In [1]: import numpy as np

In [2]: np.set_printoptions(precision=2, suppress=True, linewidth=140)

In [3]: M = np.loadtxt("m.csv", delimiter=",")

In [4]: M
Out[4]: 
array([[ 2.02,  2.  , -1.  ,  2.  ],
       [ 2.  ,  2.02, -1.  ,  2.  ],
       [ 2.  ,  2.  , -1.98,  2.  ],
       [ 2.  ,  2.  , -1.  ,  2.02]])

In [5]: np.round(np.abs(np.linalg.eigvals(M)).max(), 2)
Out[5]: np.float64(5.18)

In [6]: np.linalg.matrix_power(M, 4)
Out[6]: 
array([[ 272.18,  272.18, -113.77,  272.18],
       [ 272.18,  272.18, -113.77,  272.18],
       [ 227.54,  227.54,  -93.6 ,  227.54],
       [ 272.18,  272.18, -113.77,  272.18]])

In [7]: (M - M.T) / 2
Out[7]: 
array([[ 0. ,  0. , -1.5,  0. ],
       [ 0. ,  0. , -1.5,  0. ],
       [ 1.5,  1.5,  0. ,  1.5],
       [ 0. ,  0. , -1.5,  0. ]])

In [8]: np.trace(M)
Out[8]: np.float64(4.08)

In [9]: np.allclose(M @ M.T, M.T @ M)
Out[9]: False

In [10]: np.sort(np.abs(np.linalg.eigvals(M)))
Out[10]: array([0.02, 0.02, 1.14, 5.18])

In [11]: vals, V = np.linalg.eig(M)

In [12]: vals
Out[12]: array([ 5.18,  0.02, -1.14,  0.02])

In [13]: np.sort(np.linalg.eigvals(M.T))
Out[13]: array([-1.14,  0.02,  0.02,  5.18])

In [14]: np.round(np.sort(np.linalg.eigvals(M @ M)), 2) + 0
Out[14]: array([ 0.  ,  0.  ,  1.3 , 26.86])

In [15]: np.linalg.cond(M) > 100
Out[15]: np.True_

In [16]: [round(float(x), 2) for x in np.linalg.svd(M, compute_uv=False)[:3]]
Out[16]: [7.38, 0.8, 0.02]

In [17]: B = M / np.linalg.norm(M, axis=1, keepdims=True)

In [18]: cov = B @ B.T

In [19]: (cov - 2 * np.eye(4)).round(6).argmax(axis=1)
Out[19]: array([1, 0, 0, 0])

In [20]: cov
Out[20]: 
array([[1.  , 1.  , 0.97, 1.  ],
       [1.  , 1.  , 0.97, 1.  ],
       [0.97, 0.97, 1.  , 0.97],
       [1.  , 1.  , 0.97, 1.  ]])

In [21]: (np.abs(cov) > 0.9).astype(int)
Out[21]: 
array([[1, 1, 1, 1],
       [1, 1, 1, 1],
       [1, 1, 1, 1],
       [1, 1, 1, 1]])

In [22]: np.linalg.norm(B, axis=1)
Out[22]: array([1., 1., 1., 1.])

In [23]: np.argwhere(np.triu(np.abs(cov) > 0.95, 1))
Out[23]: 
array([[0, 1],
       [0, 2],
       [0, 3],
       [1, 2],
       [1, 3],
       [2, 3]])
